>>> import numpy as np
>>> np.set_printoptions(suppress=True, linewidth=100)
>>> def rnd(a):
...     return np.round(a, 2) + 0
... 
>>> K = np.loadtxt("out1.csv", delimiter=",")
>>> K
array([[-2.59, -0.43, -4.25],
       [-1.72, -0.81,  4.62],
       [-3.86, -2.55, -1.9 ],
       [ 1.74, -4.14, -2.19],
       [-0.46,  2.87,  4.07],
       [ 2.79, -4.1 ,  0.61],
       [-4.29,  2.48,  0.65],
       [ 3.56, -3.44, -0.71],
       [ 3.56,  0.19,  3.51],
       [-0.89, -1.63, -4.64],
       [ 3.31,  1.93,  3.22],
       [ 2.61, -1.12, -4.12],
       [ 3.56,  1.19,  3.31],
       [ 1.84,  0.68,  4.6 ],
       [-2.23,  3.06,  3.26],
       [-0.83,  0.56, -4.9 ],
       [ 3.15,  3.65,  1.3 ],
       [-3.67,  2.94,  1.71],
       [-3.19, -1.35,  3.61],
       [ 2.17, -3.97,  2.14],
       [-4.57, -1.6 ,  1.24],
       [ 0.28,  2.96, -4.02],
       [-1.92, -1.71, -4.28]])
>>> hat = K @ np.linalg.solve(K.T @ K, K.T)
>>> rnd(np.linalg.eigvalsh(hat))
array([0., 0., 0., 0., 0., 0., 0., 0., 0., 0., 0., 0., 0., 0., 0., 0., 0., 0., 0., 0., 1., 1., 1.])
>>> np.linalg.matrix_rank(np.eye(23) - hat)
np.int64(20)
>>> np.allclose(hat @ hat, hat)
True
>>> rnd(hat @ K[:, 0])
array([-2.59, -1.72, -3.86,  1.74, -0.46,  2.79, -4.29,  3.56,  3.56, -0.89,  3.31,  2.61,  3.56,
        1.84, -2.23, -0.83,  3.15, -3.67, -3.19,  2.17, -4.57,  0.28, -1.92])
>>> basis = K[[6, 15]].astype(float)
>>> for _ in range(6):
...     lab = np.linalg.norm(K[:, None] - basis, axis=-1).argmin(axis=1)
...     basis = np.array([K[lab == j].mean(axis=0) for j in range(2)])
... 
>>> lab
array([1, 0, 1, 1, 0, 1, 0, 1, 0, 1, 0, 1, 0, 0, 0, 1, 0, 0, 0, 1, 0, 1, 1])
>>> rnd(basis[1] - basis[0])
array([ 0.67, -3.05, -5.49])
>>> np.abs(basis[1] - basis[0]).argmax()
np.int64(2)
>>> rnd(basis)
array([[-0.39,  1.27,  2.92],
       [ 0.28, -1.78, -2.57]])
>>> np.bincount(lab)
array([12, 11])
>>> lab = K[:, 2] > np.median(K[:, 2])
>>> u = K[lab].mean(axis=0) - K[~lab].mean(axis=0)
>>> ((K - K.mean(axis=0)) @ u > 0).astype(int)
array([0, 1, 0, 0, 1, 0, 1, 0, 1, 0, 1, 0, 1, 1, 1, 0, 1, 1, 1, 1, 0, 0, 0])
>>> rnd((((K - K.mean(axis=0)) @ u > 0) == lab).mean())
np.float64(0.96)
>>> lab.astype(int)
array([0, 1, 0, 0, 1, 0, 0, 0, 1, 0, 1, 0, 1, 1, 1, 0, 1, 1, 1, 1, 0, 0, 0])
>>> np.argsort(-np.abs(u).round(6), kind="stable")
array([2, 1, 0])
>>> t = np.radians(135)
>>> R = np.eye(3)
>>> R[2, 2] = R[1, 1] = np.cos(t)
>>> R[2, 1], R[1, 2] = -np.sin(t), np.sin(t)
>>> rnd(R)
array([[ 1.  ,  0.  ,  0.  ],
       [ 0.  , -0.71,  0.71],
       [ 0.  , -0.71, -0.71]])
>>> out = K @ R.T
>>> np.allclose(K @ K.T, out @ out.T)
True
>>> rnd(np.linalg.svd(K, compute_uv=False)), rnd(np.linalg.svd(out, compute_uv=False))
(array([16.55, 13.76, 10.57]), array([16.55, 13.76, 10.57]))
>>> rnd(np.abs(out - K).max(axis=0))
array([0.  , 8.29, 9.07])
>>> left, s, VT = np.linalg.svd(R, full_matrices=False)
>>> rnd(np.sqrt((s ** 2).sum())), rnd(np.linalg.norm(R))
(np.float64(1.73), np.float64(1.73))
>>> (s > 1e-8).sum()
np.int64(3)
>>> rnd(left.T @ R @ VT.T)
array([[1., 0., 0.],
       [0., 1., 0.],
       [0., 0., 1.]])
>>> left.shape, s.shape, VT.shape
((3, 3), (3,), (3, 3))
>>> rnd(np.cumsum(s ** 2) / np.sum(s ** 2))
array([0.33, 0.67, 1.  ])
>>> np.allclose(left * s @ VT, R)
True
>>> s
array([1., 1., 1.])
>>> VT @ VT.T
array([[1., 0., 0.],
       [0., 1., 0.],
       [0., 0., 1.]])
>>> rnd(left.T @ left)
array([[1., 0., 0.],
       [0., 1., 0.],
       [0., 0., 1.]])
>>> W0 = np.loadtxt("a.csv", delimiter=",")
>>> W0
array([[1., 0., 0., 0., 0.],
       [5., 4., 0., 0., 0.],
       [9., 8., 4., 0., 0.],
       [9., 2., 0., 5., 0.],
       [1., 7., 1., 4., 7.]])
>>> # triangular: eigenvalues sit on the diagonal
>>> out = np.c_[K[:, :2] @ np.array([[-2, -2], [-3, 2]]), np.array([-1, -2, 0, 1, 2, -1, 0, 1, 0, 0, -2, -2, -2, -1, -1, -2, 2, -2, -1, 1, 2, -1, 1])]
>>> rnd(out)
array([[  6.47,   4.32,  -1.  ],
       [  5.87,   1.82,  -2.  ],
       [ 15.37,   2.62,   0.  ],
       [  8.94, -11.76,   1.  ],
       [ -7.69,   6.66,   2.  ],
       [  6.72, -13.78,  -1.  ],
       [  1.14,  13.54,   0.  ],
       [  3.2 , -14.  ,   1.  ],
       [ -7.69,  -6.74,   0.  ],
       [  6.67,  -1.48,   0.  ],
       [-12.41,  -2.76,  -2.  ],
       [ -1.86,  -7.46,  -2.  ],
       [-10.69,  -4.74,  -2.  ],
       [ -5.72,  -2.32,  -1.  ],
       [ -4.72,  10.58,  -1.  ],
       [ -0.02,   2.78,  -2.  ],
       [-17.25,   1.  ,   2.  ],
       [ -1.48,  13.22,  -2.  ],
       [ 10.43,   3.68,  -1.  ],
       [  7.57, -12.28,   1.  ],
       [ 13.94,   5.94,   2.  ],
       [ -9.44,   5.36,  -1.  ],
       [  8.97,   0.42,   1.  ]])
>>> np.linalg.matrix_rank(out)
np.int64(3)
>>> rnd(np.linalg.lstsq(K, out[:, 0])[0])
array([-2., -3.,  0.])
>>> np.linalg.matrix_rank(np.c_[K, out])
np.int64(4)
